In [1]: import numpy as np

In [2]: np.set_printoptions(suppress=True, linewidth=100)

In [3]: rd = lambda a: np.round(a, 3) + 0

In [4]: K = np.load("mat.npy")

In [5]: K
Out[5]: 
array([[0, 0, 0, 0, 0, 0],
       [1, 2, 0, 0, 0, 0],
       [2, 0, 0, 0, 0, 0],
       [0, 0, 0, 0, 0, 0],
       [0, 0, 1, 2, 0, 0],
       [0, 0, 2, 0, 0, 0],
       [0, 0, 0, 0, 0, 0],
       [0, 0, 0, 0, 1, 2],
       [0, 0, 0, 0, 2, 0]])

In [6]: other = np.array([[1, 0, 0], [2, 1, 2], [1, 0, 2], [1, 0, 1], [1, 2, 1], [2, 1, 2]])

In [7]: np.einsum("ik,kj->ij", K, other)
Out[7]: 
array([[0, 0, 0],
       [5, 2, 4],
       [2, 0, 0],
       [0, 0, 0],
       [3, 0, 4],
       [2, 0, 4],
       [0, 0, 0],
       [5, 4, 5],
       [2, 4, 2]])

In [8]: np.linalg.matrix_rank(K @ other)
Out[8]: np.int64(3)

In [9]: np.vstack([K, other.T]).shape
Out[9]: (12, 6)

In [10]: np.einsum("ij,ij->i", K, K)
Out[10]: array([0, 5, 4, 0, 5, 4, 0, 5, 4])

In [11]: feats = np.loadtxt("sample0.csv", delimiter=",")

In [12]: feats
Out[12]: 
array([[6., 0., 3., 3.],
       [3., 0., 2., 0.],
       [6., 0., 3., 3.],
       [0., 0., 1., 0.],
       [3., 0., 2., 0.],
       [0., 0., 1., 0.],
       [3., 0., 2., 0.],
       [0., 0., 1., 0.],
       [3., 0., 2., 0.],
       [6., 0., 3., 3.],
       [9., 0., 4., 6.],
       [6., 0., 3., 3.],
       [9., 0., 4., 6.],
       [9., 0., 4., 6.],
       [6., 0., 3., 3.],
       [9., 0., 4., 6.],
       [0., 0., 1., 0.],
       [9., 0., 4., 6.]])

In [13]: Uu, sv, VT = np.linalg.svd(feats)

In [14]: np.argmax(sv[:-1] / (sv[1:] + 1e-6)) + 1
Out[14]: np.int64(3)

In [15]: other = Uu[:, :3] @ np.diag(sv[:3]) @ VT[:3]

In [16]: rd(np.abs(feats - other).max())
Out[16]: np.float64(0.0)

In [17]: rd(other)
Out[17]: 
array([[6., 0., 3., 3.],
       [3., 0., 2., 0.],
       [6., 0., 3., 3.],
       [0., 0., 1., 0.],
       [3., 0., 2., 0.],
       [0., 0., 1., 0.],
       [3., 0., 2., 0.],
       [0., 0., 1., 0.],
       [3., 0., 2., 0.],
       [6., 0., 3., 3.],
       [9., 0., 4., 6.],
       [6., 0., 3., 3.],
       [9., 0., 4., 6.],
       [9., 0., 4., 6.],
       [6., 0., 3., 3.],
       [9., 0., 4., 6.],
       [0., 0., 1., 0.],
       [9., 0., 4., 6.]])

In [18]: rd(np.linalg.norm(feats - other) / np.linalg.norm(feats))
Out[18]: np.float64(0.0)

In [19]: np.linalg.matrix_rank(feats, rtol=0.05)
Out[19]: np.int64(2)

In [20]: np.allclose(feats[:-1].T @ np.linalg.lstsq(feats[:-1].T, feats[-1])[0], feats[-1])
Out[20]: True

In [21]: rd(feats @ np.linalg.pinv(feats) @ feats)
Out[21]: 
array([[6., 0., 3., 3.],
       [3., 0., 2., 0.],
       [6., 0., 3., 3.],
       [0., 0., 1., 0.],
       [3., 0., 2., 0.],
       [0., 0., 1., 0.],
       [3., 0., 2., 0.],
       [0., 0., 1., 0.],
       [3., 0., 2., 0.],
       [6., 0., 3., 3.],
       [9., 0., 4., 6.],
       [6., 0., 3., 3.],
       [9., 0., 4., 6.],
       [9., 0., 4., 6.],
       [6., 0., 3., 3.],
       [9., 0., 4., 6.],
       [0., 0., 1., 0.],
       [9., 0., 4., 6.]])

In [22]: rng = np.random.default_rng(71)

In [23]: M = rng.normal(size=(13, 4))

In [24]: M = 10 * M / np.linalg.norm(M, axis=1, keepdims=True)

In [25]: rd(M)
Out[25]: 
array([[ 0.903,  9.607, -2.041, -1.651],
       [ 3.086,  3.136,  2.119, -8.726],
       [-5.792, -3.117,  7.518,  0.462],
       [-3.015,  2.89 ,  2.494, -8.737],
       [ 6.33 , -4.965,  2.486,  5.395],
       [-4.715,  5.934, -4.968,  4.227],
       [ 4.222, -1.147,  8.023, -4.062],
       [-8.238,  0.131, -5.65 , -0.448],
       [ 1.716,  9.72 , -1.463,  0.658],
       [ 4.778,  5.763, -0.845,  6.576],
       [-7.353, -3.86 , -5.053, -2.346],
       [ 3.406,  0.108,  5.409, -7.69 ],
       [-5.592,  7.33 , -1.367, -3.622]])

In [26]: hat = M @ np.linalg.solve(M.T @ M, M.T)

In [27]: rd(np.trace(hat))
Out[27]: np.float64(4.0)

In [28]: rd(np.linalg.eigvalsh(hat))
Out[28]: array([0., 0., 0., 0., 0., 0., 0., 0., 0., 1., 1., 1., 1.])

In [29]: rd(np.diag(hat))
Out[29]: array([0.251, 0.311, 0.784, 0.257, 0.238, 0.25 , 0.258, 0.244, 0.271, 0.303, 0.323, 0.24 , 0.271])

In [30]: np.allclose(hat @ hat, hat)
Out[30]: True

In [31]: data = np.loadtxt("x.csv", delimiter=",")

In [32]: data
Out[32]: 
array([[3., 1., 7., 2.],
       [2., 5., 7., 4.],
       [0., 7., 7., 8.],
       [8., 5., 6., 4.]])

In [33]: r0, r1 = data[0], data[3]

In [34]: r0 @ r1
Out[34]: np.float64(79.0)

In [35]: r0 @ r0
Out[35]: np.float64(63.0)

In [36]: p = (r0 @ r1) / (r0 @ r0) * r0

In [37]: rd((r1 - p) @ r0)
Out[37]: np.float64(0.0)

In [38]: rd(r1 - p)
Out[38]: array([ 4.238,  3.746, -2.778,  1.492])

In [39]: rd(p)
Out[39]: array([3.762, 1.254, 8.778, 2.508])

In [40]: other = data[0, 0] * data[1:] - np.outer(data[1:, 0], data[0])

In [41]: other
Out[41]: 
array([[  0.,  13.,   7.,   8.],
       [  0.,  21.,  21.,  24.],
       [  0.,   7., -38.,  -4.]])

In [42]: np.flatnonzero(~other.round(6).any(axis=1))
Out[42]: array([], dtype=int64)

In [43]: arr = np.load("block16.npy")

In [44]: arr
Out[44]: 
array([[-8, -9, -6, -2],
       [ 8,  9,  6,  2],
       [16, 18, 12,  4]])

In [45]: arr.sum(axis=1)
Out[45]: array([-25,  25,  50])

In [46]: np.abs(arr).max()
Out[46]: np.int64(18)

In [47]: arr - arr[0]
Out[47]: 
array([[ 0,  0,  0,  0],
       [16, 18, 12,  4],
       [24, 27, 18,  6]])

In [48]: def softmax(z):
    ...:     e = np.exp(z - z.max(axis=-1, keepdims=True))
    ...:     return e / e.sum(axis=-1, keepdims=True)
    ...: 

In [49]: rd(softmax(arr).sum(axis=1))
Out[49]: array([1., 1., 1.])

In [50]: rd(softmax(arr[2]))
Out[50]: array([0.119, 0.879, 0.002, 0.   ])

In [51]: rd(softmax(10 * arr[2]))
Out[51]: array([0., 1., 0., 0.])

In [52]: rd(softmax(arr[2] + -3))
Out[52]: array([0.119, 0.879, 0.002, 0.   ])

In [53]: scores = arr @ arr.T / np.sqrt(4)

In [54]: rd(softmax(scores))
Out[54]: 
array([[1., 0., 0.],
       [0., 0., 1.],
       [0., 0., 1.]])

In [55]: softmax(scores)[2] @ arr
Out[55]: array([16., 18., 12.,  4.])

In [56]: rd(softmax(scores + np.triu(np.full(scores.shape, -np.inf), 1)))
Out[56]: 
array([[1., 0., 0.],
       [0., 1., 0.],
       [0., 0., 1.]])

In [57]: softmax(scores).round(6).argmax(axis=1)
Out[57]: array([0, 2, 2])
